In [1]: import numpy as np

In [2]: from numpy import linalg as LA

In [3]: np.set_printoptions(precision=1, suppress=True, linewidth=100)

In [4]: feats = np.loadtxt("mat.csv", delimiter=",")

In [5]: feats
Out[5]: 
array([[-0.2,  0.1,  0.4, -0.3,  0.4,  0.3,  0.3],
       [ 0.1, -0.3, -0.3, -0.4,  0.9,  0.6,  0.6],
       [ 0.4, -0.3, -0.7,  0.3, -0.7, -0.6, -0.1],
       [-0.3, -0.4,  0.3,  0.1,  0.1, -0.1, -0.1],
       [ 0.4,  0.9, -0.7,  0.1, -0.4,  0.8, -0.5],
       [ 0.3,  0.6, -0.6, -0.1,  0.8,  0.2, -0.9],
       [ 0.3,  0.6, -0.1, -0.1, -0.5, -0.9,  0.3]])

In [6]: rank = LA.matrix_rank(feats)

In [7]: rank
Out[7]: np.int64(5)

In [8]: ns = LA.svd(feats)[2][rank:].T

In [9]: print([int(LA.matrix_rank(feats[:, :j + 1])) for j in range(7)])
[1, 2, 3, 4, 5, 5, 5]

In [10]: LA.matrix_rank(feats.T @ feats), LA.matrix_rank(feats @ feats.T)
Out[10]: (np.int64(5), np.int64(5))

In [11]: np.round(ns @ ns.T, 1) + 0
Out[11]: 
array([[ 0.7, -0.1,  0.4,  0.1,  0. ,  0.1, -0.1],
       [-0.1,  0.1, -0.1,  0.2,  0.1,  0. ,  0.1],
       [ 0.4, -0.1,  0.2,  0. ,  0. ,  0.1, -0.1],
       [ 0.1,  0.2,  0. ,  0.8,  0.2,  0. ,  0.2],
       [ 0. ,  0.1,  0. ,  0.2,  0.1,  0. ,  0.1],
       [ 0.1,  0. ,  0.1,  0. ,  0. ,  0. ,  0. ],
       [-0.1,  0.1, -0.1,  0.2,  0.1,  0. ,  0.1]])

In [12]: print(ns.shape)
(7, 2)

In [13]: U, sv, Vt = LA.svd(feats, full_matrices=False)

In [14]: np.allclose(U * sv @ Vt, feats)
Out[14]: True

In [15]: np.round(sv / sv[0], 1) + 0
Out[15]: array([1. , 1. , 0.5, 0.5, 0.5, 0. , 0. ])

In [16]: np.round(U.T @ U, 1) + 0
Out[16]: 
array([[1., 0., 0., 0., 0., 0., 0.],
       [0., 1., 0., 0., 0., 0., 0.],
       [0., 0., 1., 0., 0., 0., 0.],
       [0., 0., 0., 1., 0., 0., 0.],
       [0., 0., 0., 0., 1., 0., 0.],
       [0., 0., 0., 0., 0., 1., 0.],
       [0., 0., 0., 0., 0., 0., 1.]])

In [17]: (sv > 1e-8).sum()
Out[17]: np.int64(5)

In [18]: evals, evecs = LA.eigh(feats)

In [19]: vec = np.array([7, 6, 8, -9, 5, 7, 4])

In [20]: (np.sign(evecs[:, -1].round(6)) == np.sign(evecs[0, -1].round(6))).astype(int)
Out[20]: array([1, 1, 0, 0, 1, 1, 0])

In [21]: print(round(vec @ feats @ vec / (vec @ vec), 1), np.round(evals[0], 1), round(float(evals[-1]), 1))
0.2 -2.0 2.0

In [22]: round(vec @ feats @ vec, 1)
Out[22]: np.float64(78.0)

In [23]: np.all(LA.eigvalsh(feats) > 0)
Out[23]: np.False_

In [24]: A = np.load("out18.npy")

In [25]: A.round(1) + 0
Out[25]: 
array([[ 0.1,  0. , -0.2, -0.3, -0.2],
       [ 0. ,  0.8,  0.1,  0.1, -0.4],
       [-0.2,  0.1,  0.9, -0.1,  0.2],
       [-0.3,  0.1, -0.1,  0.9,  0.1],
       [-0.2, -0.4,  0.2,  0.1,  0.3]])

In [26]: t = np.radians(15)

In [27]: r_ = np.eye(5)

In [28]: r_[4, 4] = r_[1, 1] = np.cos(t)

In [29]: r_[4, 1], r_[1, 4] = -np.sin(t), np.sin(t)

In [30]: r_
Out[30]: 
array([[ 1. ,  0. ,  0. ,  0. ,  0. ],
       [ 0. ,  1. ,  0. ,  0. ,  0.3],
       [ 0. ,  0. ,  1. ,  0. ,  0. ],
       [ 0. ,  0. ,  0. ,  1. ,  0. ],
       [ 0. , -0.3,  0. ,  0. ,  1. ]])

In [31]: other = A @ r_.T

In [32]: np.allclose(A @ A.T, other @ other.T)
Out[32]: True

In [33]: other.round(1) + 0
Out[33]: 
array([[ 0.1,  0. , -0.2, -0.3, -0.2],
       [ 0. ,  0.7,  0.1,  0.1, -0.6],
       [-0.2,  0.2,  0.9, -0.1,  0.2],
       [-0.3,  0.2, -0.1,  0.9,  0.1],
       [-0.2, -0.3,  0.2,  0.1,  0.4]])

In [34]: np.round(LA.svd(A, compute_uv=False), 1) + 0, np.round(LA.svd(other, compute_uv=False), 1) + 0
Out[34]: (array([1., 1., 1., 0., 0.]), array([1., 1., 1., 0., 0.]))

In [35]: evals, evecs = LA.eigh(A)

In [36]: np.round(evecs.T @ A @ evecs, 1) + 0
Out[36]: 
array([[0., 0., 0., 0., 0.],
       [0., 0., 0., 0., 0.],
       [0., 0., 1., 0., 0.],
       [0., 0., 0., 1., 0.],
       [0., 0., 0., 0., 1.]])

In [37]: (evals > 1e-8).sum(), (evals < -1e-8).sum()
Out[37]: (np.int64(3), np.int64(0))

In [38]: print(np.round(evecs @ np.diag(evals) @ evecs.T, 1) + 0)
[[ 0.1  0.  -0.2 -0.3 -0.2]
 [ 0.   0.8  0.1  0.1 -0.4]
 [-0.2  0.1  0.9 -0.1  0.2]
 [-0.3  0.1 -0.1  0.9  0.1]
 [-0.2 -0.4  0.2  0.1  0.3]]

In [39]: print(LA.eigvalsh(A + 2 * np.eye(5)))
[2. 2. 3. 3. 3.]

In [40]: np.unique(evals.round(6) + 0, return_counts=True)[1]
Out[40]: array([2, 3])

In [41]: print(np.round(evecs.T @ evecs, 1) + 0)
[[1. 0. 0. 0. 0.]
 [0. 1. 0. 0. 0.]
 [0. 0. 1. 0. 0.]
 [0. 0. 0. 1. 0.]
 [0. 0. 0. 0. 1.]]

In [42]: evals.round(1) + 0
Out[42]: array([0., 0., 1., 1., 1.])

In [43]: np.round(LA.svd(A, compute_uv=False), 1) + 0
Out[43]: array([1., 1., 1., 0., 0.])

In [44]: np.argsort(-LA.norm(A, axis=0).round(6), kind="stable")[:3]
Out[44]: array([2, 3, 1])

In [45]: [round(float(x), 1) for x in LA.svd(A, compute_uv=False)[:3]]
Out[45]: [1.0, 1.0, 1.0]

In [46]: LA.matrix_rank(A, rtol=0.1)
Out[46]: np.int64(3)
